>>> import numpy as np
>>> np.set_printoptions(precision=3, suppress=True, linewidth=200, sign=" ")
>>> J = np.load("case3.npy")
>>> J
array([[ 0.125,  0.125,  0.125,  0.125,  0.125,  0.125,  0.   ,  0.125,  0.125],
       [ 0.2  ,  0.4  ,  0.   ,  0.2  ,  0.   ,  0.   ,  0.   ,  0.   ,  0.2  ],
       [ 0.167,  0.167,  0.333,  0.167,  0.   ,  0.167,  0.   ,  0.   ,  0.   ],
       [ 0.   ,  0.167,  0.167,  0.167,  0.167,  0.167,  0.167,  0.   ,  0.   ],
       [ 0.333,  0.   ,  0.   ,  0.   ,  0.333,  0.   ,  0.   ,  0.333,  0.   ],
       [ 0.   ,  0.   ,  0.5  ,  0.   ,  0.   ,  0.5  ,  0.   ,  0.   ,  0.   ],
       [ 0.   ,  0.2  ,  0.   ,  0.   ,  0.   ,  0.2  ,  0.2  ,  0.2  ,  0.2  ],
       [ 0.   ,  0.   ,  0.25 ,  0.25 ,  0.   ,  0.25 ,  0.   ,  0.25 ,  0.   ],
       [ 0.   ,  0.   ,  0.   ,  0.   ,  0.   ,  0.   ,  0.   ,  0.   ,  1.   ]])
>>> # rows sum to 1
>>> r0 = np.array([3, 1])
>>> np.array([np.convolve(row, r0, "same") for row in J])
array([[ 0.375,  0.5  ,  0.5  ,  0.5  ,  0.5  ,  0.5  ,  0.125,  0.375,  0.5  ],
       [ 0.6  ,  1.4  ,  0.4  ,  0.6  ,  0.2  ,  0.   ,  0.   ,  0.   ,  0.6  ],
       [ 0.5  ,  0.667,  1.167,  0.833,  0.167,  0.5  ,  0.167,  0.   ,  0.   ],
       [ 0.   ,  0.5  ,  0.667,  0.667,  0.667,  0.667,  0.667,  0.167,  0.   ],
       [ 1.   ,  0.333,  0.   ,  0.   ,  1.   ,  0.333,  0.   ,  1.   ,  0.333],
       [ 0.   ,  0.   ,  1.5  ,  0.5  ,  0.   ,  1.5  ,  0.5  ,  0.   ,  0.   ],
       [ 0.   ,  0.6  ,  0.2  ,  0.   ,  0.   ,  0.6  ,  0.8  ,  0.8  ,  0.8  ],
       [ 0.   ,  0.   ,  0.75 ,  1.   ,  0.25 ,  0.75 ,  0.25 ,  0.75 ,  0.25 ],
       [ 0.   ,  0.   ,  0.   ,  0.   ,  0.   ,  0.   ,  0.   ,  0.   ,  3.   ]])
>>> round(float(np.linalg.norm(J, 2)), 3)
1.103
>>> np.linalg.norm(J, axis=0)
array([ 0.441,  0.521,  0.683,  0.417,  0.393,  0.651,  0.26 ,  0.479,  1.047])
>>> round(float(np.linalg.norm(J[1] - J[2])), 3)
0.485
>>> round(np.linalg.norm(J[1], 1), 3), round(float(np.linalg.norm(J[1], np.inf)), 3)
(np.float64(1.0), 0.4)
>>> np.round(np.abs(np.linalg.eigvals(J)).max(), 3)
np.float64(1.0)
>>> np.sort(np.abs(np.linalg.eigvals(J)))
array([ 0.02 ,  0.099,  0.226,  0.226,  0.297,  0.451,  0.451,  0.95 ,  1.   ])
>>> x = np.array([3, 0, 0, -3, 3, 0, 2, -1, 1])
>>> np.sign((J @ x).round(6))
array([ 1.,  1.,  0.,  1.,  1.,  0.,  1., -1.,  1.])
>>> J @ np.ones(9)
array([ 1.,  1.,  1.,  1.,  1.,  1.,  1.,  1.,  1.])
>>> J @ np.eye(9)[1]
array([ 0.125,  0.4  ,  0.167,  0.167,  0.   ,  0.   ,  0.2  ,  0.   ,  0.   ])
>>> np.einsum("ij,j->i", J, x)
array([ 0.375,  0.2  ,  0.   ,  0.333,  1.667,  0.   ,  0.4  , -1.   ,  1.   ])
>>> (J @ x).argmax()
np.int64(4)
>>> J @ x
array([ 0.375,  0.2  ,  0.   ,  0.333,  1.667,  0.   ,  0.4  , -1.   ,  1.   ])
>>> mat = np.loadtxt("m.csv", delimiter=",")
>>> mat
array([[ 0.,  0., -1.,  0.,  0.,  0.,  0.,  0.,  0.],
       [ 0.,  0.,  0.,  0.,  0.,  0.,  0., -1.,  0.],
       [ 0.,  0.,  0.,  0.,  0., -1.,  0.,  0.,  0.],
       [-2.,  0.,  0.,  0.,  0.,  0.,  0.,  0.,  0.],
       [ 0.,  0.,  0.,  0., -1.,  0.,  0.,  0.,  0.],
       [ 0.,  0.,  0.,  1.,  0.,  0.,  0.,  0.,  0.],
       [ 0.,  0.,  0.,  0.,  0.,  0.,  0.,  0.,  0.],
       [ 0.,  0.,  0.,  0.,  0.,  0.,  0.,  0.,  0.],
       [ 0.,  0.,  0.,  0.,  0.,  0.,  0.,  0., -1.]])
>>> # column 6 repeats column 1
>>> (np.linalg.matrix_power((mat != 0) + (mat.T != 0) + np.eye(9), 9) > 0).astype(int)
array([[ 1,  0,  1,  1,  0,  1,  0,  0,  0],
       [ 0,  1,  0,  0,  0,  0,  0,  1,  0],
       [ 1,  0,  1,  1,  0,  1,  0,  0,  0],
       [ 1,  0,  1,  1,  0,  1,  0,  0,  0],
       [ 0,  0,  0,  0,  1,  0,  0,  0,  0],
       [ 1,  0,  1,  1,  0,  1,  0,  0,  0],
       [ 0,  0,  0,  0,  0,  0,  1,  0,  0],
       [ 0,  1,  0,  0,  0,  0,  0,  1,  0],
       [ 0,  0,  0,  0,  0,  0,  0,  0,  1]])
>>> np.flatnonzero(np.linalg.matrix_power((mat != 0) + (mat.T != 0) + np.eye(9), 9)[6])
array([ 6])
>>> (mat != 0).astype(int)
array([[ 0,  0,  1,  0,  0,  0,  0,  0,  0],
       [ 0,  0,  0,  0,  0,  0,  0,  1,  0],
       [ 0,  0,  0,  0,  0,  1,  0,  0,  0],
       [ 1,  0,  0,  0,  0,  0,  0,  0,  0],
       [ 0,  0,  0,  0,  1,  0,  0,  0,  0],
       [ 0,  0,  0,  1,  0,  0,  0,  0,  0],
       [ 0,  0,  0,  0,  0,  0,  0,  0,  0],
       [ 0,  0,  0,  0,  0,  0,  0,  0,  0],
       [ 0,  0,  0,  0,  0,  0,  0,  0,  1]])
>>> np.sort(np.linalg.eigvals(mat).real)
array([-1.   , -1.   , -0.841, -0.841,  0.   ,  0.   ,  0.   ,  0.841,  0.841])
>>> round(float(np.linalg.det(mat)), 3)
0.0
>>> np.argsort(-np.linalg.norm(mat, axis=0).round(6), kind="stable")[:3]
array([ 0,  2,  3])
>>> np.round(np.linalg.norm(mat, 2) / np.linalg.norm(mat), 3)
np.float64(0.632)
>>> np.linalg.cond(mat) > 100
np.True_
>>> left, sv = np.linalg.svd(mat)
Traceback (most recent call last):
  File "<python-input-31>", line 1, in <module>
    left, sv = np.linalg.svd(mat)
    ^^^^^^^^
ValueError: too many values to unpack (expected 2)
>>> left, sv, Vh = np.linalg.svd(mat, full_matrices=False)
>>> sv / sv[0]
array([ 1. ,  0.5,  0.5,  0.5,  0.5,  0.5,  0.5,  0. ,  0. ])
>>> np.allclose(left * sv @ Vh, mat)
True
>>> np.abs(left[:, 0]).round(6).argmax()
np.int64(3)
>>> np.round(np.sqrt((sv ** 2).sum()), 3), round(float(np.linalg.norm(mat)), 3)
(np.float64(3.162), 3.162)
>>> sv
array([ 2.,  1.,  1.,  1.,  1.,  1.,  1.,  0.,  0.])
>>> np.abs(Vh[0])
array([ 1.,  0.,  0.,  0.,  0.,  0.,  0.,  0.,  0.])
>>> left.T @ left
array([[ 1.,  0.,  0.,  0.,  0.,  0.,  0.,  0.,  0.],
       [ 0.,  1.,  0.,  0.,  0.,  0.,  0.,  0.,  0.],
       [ 0.,  0.,  1.,  0.,  0.,  0.,  0.,  0.,  0.],
       [ 0.,  0.,  0.,  1.,  0.,  0.,  0.,  0.,  0.],
       [ 0.,  0.,  0.,  0.,  1.,  0.,  0.,  0.,  0.],
       [ 0.,  0.,  0.,  0.,  0.,  1.,  0.,  0.,  0.],
       [ 0.,  0.,  0.,  0.,  0.,  0.,  1.,  0.,  0.],
       [ 0.,  0.,  0.,  0.,  0.,  0.,  0.,  1.,  0.],
       [ 0.,  0.,  0.,  0.,  0.,  0.,  0.,  0.,  1.]])
>>> Vh @ Vh.T
array([[ 1.,  0.,  0.,  0.,  0.,  0.,  0.,  0.,  0.],
       [ 0.,  1.,  0.,  0.,  0.,  0.,  0.,  0.,  0.],
       [ 0.,  0.,  1.,  0.,  0.,  0.,  0.,  0.,  0.],
       [ 0.,  0.,  0.,  1.,  0.,  0.,  0.,  0.,  0.],
       [ 0.,  0.,  0.,  0.,  1.,  0.,  0.,  0.,  0.],
       [ 0.,  0.,  0.,  0.,  0.,  1.,  0.,  0.,  0.],
       [ 0.,  0.,  0.,  0.,  0.,  0.,  1.,  0.,  0.],
       [ 0.,  0.,  0.,  0.,  0.,  0.,  0.,  1.,  0.],
       [ 0.,  0.,  0.,  0.,  0.,  0.,  0.,  0.,  1.]])
>>> rng = np.random.default_rng(65)
>>> labels = rng.permutation(9)
>>> labels
array([ 6,  1,  5,  2,  4,  8,  3,  0,  7])
>>> M2 = mat[labels][:, labels]
>>> np.sort(np.abs(np.linalg.eigvals(M2)))
array([ 0.   ,  0.   ,  0.   ,  1.   ,  1.   ,  1.189,  1.189,  1.189,  1.189])
>>> np.diag(M2)
array([ 0.,  0.,  0.,  0., -1., -1.,  0.,  0.,  0.])
>>> A = np.load("layer1.npy")
>>> A
array([[ 5.,  1.,  1.,  1.,  1.,  1.,  1.,  1.,  1.,  1.],
       [ 1.,  5.,  1.,  1.,  1.,  1.,  1.,  1.,  1.,  1.],
       [ 1.,  1.,  5.,  1.,  1.,  1.,  1.,  1.,  1.,  1.],
       [ 1.,  1.,  1.,  5.,  1.,  1.,  1.,  1.,  1.,  1.],
       [ 1.,  1.,  1.,  1.,  5.,  1.,  1.,  1.,  1.,  1.],
       [ 1.,  1.,  1.,  1.,  1.,  5.,  1.,  1.,  1.,  1.],
       [ 1.,  1.,  1.,  1.,  1.,  1.,  5.,  1.,  1.,  1.],
       [ 1.,  1.,  1.,  1.,  1.,  1.,  1.,  5.,  1.,  1.],
       [ 1.,  1.,  1.,  1.,  1.,  1.,  1.,  1.,  5.,  1.],
       [ 1.,  1.,  1.,  1.,  1.,  1.,  1.,  1.,  1.,  5.]])
>>> x = np.array([-5, -5, 3, -5, -2, -2, -1, 0, 5, 5])
>>> h1 = np.maximum(A @ x, 0)
>>> np.maximum(A @ (3 * x), 0)
array([  0.,   0.,  15.,   0.,   0.,   0.,   0.,   0.,  39.,  39.])
>>> np.maximum(A @ x, 0) - np.maximum(-A @ x, 0)
array([-27., -27.,   5., -27., -15., -15., -11.,  -7.,  13.,  13.])
>>> A * (h1 > 1e-9)[:, None]
array([[ 0.,  0.,  0.,  0.,  0.,  0.,  0.,  0.,  0.,  0.],
       [ 0.,  0.,  0.,  0.,  0.,  0.,  0.,  0.,  0.,  0.],
       [ 1.,  1.,  5.,  1.,  1.,  1.,  1.,  1.,  1.,  1.],
       [ 0.,  0.,  0.,  0.,  0.,  0.,  0.,  0.,  0.,  0.],
       [ 0.,  0.,  0.,  0.,  0.,  0.,  0.,  0.,  0.,  0.],
       [ 0.,  0.,  0.,  0.,  0.,  0.,  0.,  0.,  0.,  0.],
       [ 0.,  0.,  0.,  0.,  0.,  0.,  0.,  0.,  0.,  0.],
       [ 0.,  0.,  0.,  0.,  0.,  0.,  0.,  0.,  0.,  0.],
       [ 1.,  1.,  1.,  1.,  1.,  1.,  1.,  1.,  5.,  1.],
       [ 1.,  1.,  1.,  1.,  1.,  1.,  1.,  1.,  1.,  5.]])
>>> W0 = np.load("sample16.npy")
>>> W0
array([[ 2.,  4.,  0.,  0.,  0.,  0.],
       [ 4.,  1.,  4.,  0.,  0.,  0.],
       [ 0.,  4.,  1.,  4.,  0.,  0.],
       [ 0.,  0.,  4.,  1.,  4.,  0.],
       [ 0.,  0.,  0.,  4.,  1.,  4.],
       [ 0.,  0.,  0.,  0.,  4.,  1.]])
>>> # symmetric
>>> M2 = np.linalg.invert(W0)
Traceback (most recent call last):
  File "<python-input-57>", line 1, in <module>
    M2 = np.linalg.invert(W0)
         ^^^^^^^^^^^^^^^^
AttributeError: module 'numpy.linalg' has no attribute 'invert'
>>> M2 = np.linalg.inv(W0)
>>> np.linalg.det(W0) * M2
array([[  705.,  -836.,  -496.,   960.,   256., -1024.],
       [ -836.,   418.,   248.,  -480.,  -128.,   512.],
       [ -496.,   248.,   434.,  -840.,  -224.,   896.],
       [  960.,  -480.,  -840.,   690.,   184.,  -736.],
       [  256.,  -128.,  -224.,   184.,   178.,  -712.],
       [-1024.,   512.,   896.,  -736.,  -712.,   914.]])
>>> W = np.array([[2, 0, 0, -1],
...     [-2, 3, 0, 1],
...     [-1, -1, 0, 1],
...     [-3, 1, 1, -2],
...     [2, -3, -3, -2],
...     [-2, 2, 1, 1],
...     [-1, -2, -2, -2],
...     [1, 3, -3, -2],
...     [1, -3, 1, 0]])
>>> beta = np.array([3, 4, 4, 2])
>>> act = np.maximum(mat @ W + beta, 0)
>>> np.linalg.matrix_rank(act)
np.int64(4)
>>> W2 = np.array([[2, 4], [-4, 4], [-5, 1], [4, 2]])
>>> W @ W2
array([[  0,   6],
       [-12,   6],
       [  6,  -6],
       [-23, -11],
       [ 23, -11],
       [-13,   3],
       [  8, -18],
       [ -3,   9],
       [  9,  -7]])
>>> act @ W2
array([[-28.,  42.],
       [-19.,  27.],
       [ -9.,  33.],
       [-20.,  28.],
       [-45.,  47.],
       [-45.,  25.],
       [-22.,  36.],
       [-22.,  36.],
       [-31.,  43.]])
>>> r0, r1 = W0[5], W0[0]
>>> r0 @ r0
np.float64(17.0)
>>> r0 @ r1
np.float64(0.0)
>>> pr = (r0 @ r1) / (r0 @ r0) * r0
>>> np.outer(r0, r1)
array([[  0.,   0.,   0.,   0.,   0.,   0.],
       [  0.,   0.,   0.,   0.,   0.,   0.],
       [  0.,   0.,   0.,   0.,   0.,   0.],
       [  0.,   0.,   0.,   0.,   0.,   0.],
       [  8.,  16.,   0.,   0.,   0.,   0.],
       [  2.,   4.,   0.,   0.,   0.,   0.]])
>>> np.linalg.matrix_rank(np.outer(r0, r1))
np.int64(1)
>>> (r1 - pr) @ r0
np.float64(0.0)
>>> pr
array([ 0.,  0.,  0.,  0.,  0.,  0.])
>>> [round(float(np.linalg.det(W0[:i, :i])), 2) + 0 for i in range(1, 7)]
[2.0, -14.0, -46.0, 178.0, 914.0, -1934.0]
>>> F = np.loadtxt("block8.csv", delimiter=",")
>>> F
array([[ 1.608, -0.47 , -1.021,  2.417,  0.551,  0.297,  2.147, -0.264, -0.699],
       [-1.703,  2.489, -0.184,  1.448, -0.401, -2.488,  0.763, -1.812,  0.569],
       [ 0.241, -0.699,  2.998,  1.844, -2.525, -1.55 ,  1.766,  0.58 , -0.68 ],
       [-0.831,  0.965, -0.198, -1.52 , -0.915,  2.077, -2.907, -1.219, -0.141],
       [-0.26 , -0.223, -3.695, -3.742,  3.379,  0.895, -1.008, -2.068,  1.831],
       [ 4.028,  0.049,  2.646,  2.801, -0.857,  1.025,  1.019,  2.175,  0.617],
       [ 4.244, -0.849, -1.376,  1.727,  0.218,  1.103, -0.631, -0.16 ,  0.266]])
>>> r0 = np.array([0, 2, 0])
>>> np.convolve(F[4], r0)
array([ 0.   , -0.52 , -0.446, -7.39 , -7.484,  6.758,  1.79 , -2.016, -4.136,  3.662,  0.   ])
>>> np.polyval(r0, F[4])
array([-0.52 , -0.446, -7.39 , -7.484,  6.758,  1.79 , -2.016, -4.136,  3.662])
>>> np.cross(F[4, :3], F[6, :3])
array([ -2.83 , -16.039,   1.167])
